In [1]: import numpy as np

In [2]: from numpy import linalg as LA

In [3]: np.set_printoptions(precision=3, suppress=True, linewidth=120)

In [4]: other = np.array([[1], [2], [2], [1], [0], [2]])

In [5]: cent = np.array([[1, 0, 1, 0, -2, -1]])

In [6]: rng = np.random.default_rng(49446)

In [7]: J = other @ cent + 0.1 * rng.normal(size=(6, 6))

In [8]: print(J)
[[ 1.037 -0.027  1.109 -0.028 -2.029 -1.053]
 [ 2.018 -0.068  2.024 -0.036 -3.795 -2.252]
 [ 2.174  0.084  2.222  0.046 -3.968 -1.984]
 [ 0.965 -0.071  0.974  0.017 -2.045 -0.925]
 [-0.045  0.164 -0.036 -0.248  0.079 -0.176]
 [ 2.032  0.052  2.128 -0.176 -3.921 -1.925]]

In [9]: print(round(np.log10(LA.cond(J))))
3

In [10]: print(LA.cond(J) > 100)
True

In [11]: print([round(float(x), 3) for x in LA.svd(J, compute_uv=False)[:3]])
[9.953, 0.414, 0.29]

In [12]: print(LA.matrix_rank(J, rtol=0.1))
1

In [13]: other = np.array([[0, -2, 2, 1, -1],
    ...:     [-1, -1, 1, 2, -2],
    ...:     [-1, -1, 2, 0, 0],
    ...:     [2, -1, -2, 1, 1],
    ...:     [-1, 2, -1, 0, -1]])

In [14]: A = np.triu(other)

In [15]: print(A)
[[ 0 -2  2  1 -1]
 [ 0 -1  1  2 -2]
 [ 0  0  2  0  0]
 [ 0  0  0  1  1]
 [ 0  0  0  0 -1]]

In [16]: W = np.array([[-9, 4, -9, -6],
    ...:     [-9, 0, -3, 9],
    ...:     [4, 0, 5, 8],
    ...:     [4, -3, 7, 1],
    ...:     [3, -3, 7, -9]])

In [17]: coef = np.array([0, -2, 5, -2])

In [18]: hid = np.maximum(A @ W + coef, 0)

In [19]: print(LA.matrix_rank(hid))
4

In [20]: print((hid > 0).astype(int))
[[1 0 1 1]
 [1 0 1 1]
 [1 0 1 1]
 [1 0 1 0]
 [0 1 0 1]]

In [21]: cent = np.array([[0, 2], [-1, -3], [1, -1], [0, 2]])

In [22]: print((hid @ cent).round(6).argmax(axis=1))
[1 1 1 0 1]

In [23]: left, sv, Vh = LA.svd(A)

In [24]: V = Vh[:(sv > 1e-8).sum()]

In [25]: vec = A[3] + 4 * A[0] + rng.integers(2) * np.eye(5)[1]

In [26]: print(vec)
[ 0. -7.  8.  5. -3.]

In [27]: print(np.allclose(V.T @ V @ vec, vec))
True

In [28]: print(LA.matrix_rank(np.vstack([A, vec])))
4

In [29]: print(round(LA.norm(vec - V.T @ V @ vec), 3))
0.0

In [30]: left, sv, Vh = LA.svd(A)

In [31]: print(sv)
[4.407 2.028 1.564 1.012 0.   ]

In [32]: other = left[:, :4] @ np.diag(sv[:4]) @ Vh[:4]

In [33]: print(np.round(LA.norm(A - other) / LA.norm(A), 3))
0.0

In [34]: print(LA.matrix_rank(other))
4

In [35]: print(np.round(LA.norm(A - other, 2), 3), sv[4])
0.0 0.0

In [36]: other = np.array([[1, 4, -9, -4, -9, 6, 8, 7, 2, -7, 1],
    ...:     [-1, -8, -2, -2, -7, 4, 8, -7, -1, -3, 4],
    ...:     [6, -2, -7, 9, -9, 3, 7, -7, -9, 8, 2],
    ...:     [-5, 9, 1, -1, 8, -8, -8, 9, 3, 4, 9],
    ...:     [-9, 5, -4, 3, 0, -8, 2, -5, 6, 4, -1],
    ...:     [-7, 5, 3, -1, 5, -8, -9, 9, -8, -4, 1],
    ...:     [0, 6, 7, 2, -1, 5, 0, -9, 8, 1, -7],
    ...:     [-7, 7, -7, 7, 0, 1, -9, 2, 0, -1, -1],
    ...:     [-4, 9, 7, -2, -4, -7, -9, -4, 2, -9, 8],
    ...:     [-8, 0, -2, 7, -2, -4, -2, -7, -8, -4, -9],
    ...:     [-6, 0, -3, 7, 6, -1, 4, -9, 8, -3, 4]])

In [37]: K = np.tril(other)

In [38]: print(K)
[[ 1  0  0  0  0  0  0  0  0  0  0]
 [-1 -8  0  0  0  0  0  0  0  0  0]
 [ 6 -2 -7  0  0  0  0  0  0  0  0]
 [-5  9  1 -1  0  0  0  0  0  0  0]
 [-9  5 -4  3  0  0  0  0  0  0  0]
 [-7  5  3 -1  5 -8  0  0  0  0  0]
 [ 0  6  7  2 -1  5  0  0  0  0  0]
 [-7  7 -7  7  0  1 -9  2  0  0  0]
 [-4  9  7 -2 -4 -7 -9 -4  2  0  0]
 [-8  0 -2  7 -2 -4 -2 -7 -8 -4  0]
 [-6  0 -3  7  6 -1  4 -9  8 -3  4]]

In [39]: # null space of dimension 1

In [40]: lab = rng.permutation(11)

In [41]: print(lab)
[ 7  9  0  2 10  8  3  1  5  6  4]

In [42]: other = K[lab][:, lab]

In [43]: print(np.trace(other))
-19

In [44]: print(np.allclose(other, K))
False

In [45]: print(round(float(LA.det(other)), 3), round(float(LA.det(K[lab])), 3))
-0.0 -0.0

In [46]: left, sv, Vh = LA.svd(K)

In [47]: print(sv.round(3) + 0)
[27.238 20.109 15.582 13.648 10.774 10.093  7.106  4.697  1.041  0.238  0.   ]

In [48]: other = left[:, :10] @ np.diag(sv[:10]) @ Vh[:10]

In [49]: print(LA.matrix_rank(K, rtol=0.05))
8

In [50]: print(LA.matrix_rank(other))
10

In [51]: print(np.round(np.abs(K - other).max(), 3))
0.0

In [52]: W0 = np.loadtxt("run9.csv", delimiter=",")

In [53]: print(W0)
[[ 14.  13.  -4.   7.   7.  -1.   6.  -2.  -8.  19.  -4.  -1.   9.   2.   1.]
 [  9.  -2.   6.   2.  -8.  14.   6.   3.   2.   9.  11.  14.  -1.   2.   1.]
 [ 19.   9.  12.   5.  10.   9.   2.  -1.   9.  11.   4.   9.  12.  -4.  18.]
 [ 19.  14.   6.   6.   6.  10.  14.   5.   4.  17.  11.  10.  13.   6.  11.]
 [  3.  13.   6.  -1.  13.  -1.  12.   9.  14.  -6.  11.  -1.  14.   8.  16.]
 [ 14.  -8.  15.   2. -11.  23.   1.   1.   8.   9.  14.  23.  -3.  -4.   7.]]

In [54]: left, sv, Vh = LA.svd(W0)

In [55]: V = Vh[:(sv > 1e-8).sum()]

In [56]: vec = W0[5] + -2 * W0[4] + rng.integers(2) * np.eye(15)[10]

In [57]: print(vec)
[  8. -34.   3.   4. -37.  25. -23. -17. -20.  21.  -8.  25. -31. -20. -25.]

In [58]: print(np.allclose(V.T @ V @ vec, vec))
True

In [59]: left, sv, Vh = LA.svd(W0, full_matrices=False)

In [60]: print(np.round(Vh @ Vh.T, 3) + 0)
[[1. 0. 0. 0. 0. 0.]
 [0. 1. 0. 0. 0. 0.]
 [0. 0. 1. 0. 0. 0.]
 [0. 0. 0. 1. 0. 0.]
 [0. 0. 0. 0. 1. 0.]
 [0. 0. 0. 0. 0. 1.]]

In [61]: print(np.round(left.T @ left, 3) + 0)
[[1. 0. 0. 0. 0. 0.]
 [0. 1. 0. 0. 0. 0.]
 [0. 0. 1. 0. 0. 0.]
 [0. 0. 0. 1. 0. 0.]
 [0. 0. 0. 0. 1. 0.]
 [0. 0. 0. 0. 0. 1.]]

In [62]: print(np.abs(left[:, 0]).round(6).argmax())
3

In [63]: print(left.shape, sv.shape, Vh.shape)
(6, 6) (6,) (6, 15)

In [64]: print((sv > 1e-8).sum())
4

In [65]: print(np.round(left.T @ W0 @ Vh.T, 3) + 0)
[[72.996  0.     0.     0.     0.     0.   ]
 [ 0.    46.228  0.     0.     0.     0.   ]
 [ 0.     0.    32.48   0.     0.     0.   ]
 [ 0.     0.     0.    18.671  0.     0.   ]
 [ 0.     0.     0.     0.     0.     0.   ]
 [ 0.     0.     0.     0.     0.     0.   ]]

In [66]: print(round(np.sqrt((sv ** 2).sum()), 3), round(float(LA.norm(W0)), 3))
94.175 94.175

In [67]: print(np.round(sv / sv[0], 3) + 0)
[1.    0.633 0.445 0.256 0.    0.   ]

In [68]: left, sv, Vh = LA.svd(W0)

In [69]: print(sv.round(3) + 0)
[72.996 46.228 32.48  18.671  0.     0.   ]

In [70]: other = left[:, :4] @ np.diag(sv[:4]) @ Vh[:4]

In [71]: print(other)
[[ 14.  13.  -4.   7.   7.  -1.   6.  -2.  -8.  19.  -4.  -1.   9.   2.   1.]
 [  9.  -2.   6.   2.  -8.  14.   6.   3.   2.   9.  11.  14.  -1.   2.   1.]
 [ 19.   9.  12.   5.  10.   9.   2.  -1.   9.  11.   4.   9.  12.  -4.  18.]
 [ 19.  14.   6.   6.   6.  10.  14.   5.   4.  17.  11.  10.  13.   6.  11.]
 [  3.  13.   6.  -1.  13.  -1.  12.   9.  14.  -6.  11.  -1.  14.   8.  16.]
 [ 14.  -8.  15.   2. -11.  23.   1.   1.   8.   9.  14.  23.  -3.  -4.   7.]]

In [72]: print(round(float(LA.norm(W0 - other, 2)), 3), round(sv[4], 3))
0.0 0.0

In [73]: print(LA.matrix_rank(W0, rtol=0.05))
4

In [74]: print(round(np.abs(W0 - other).max(), 3))
0.0
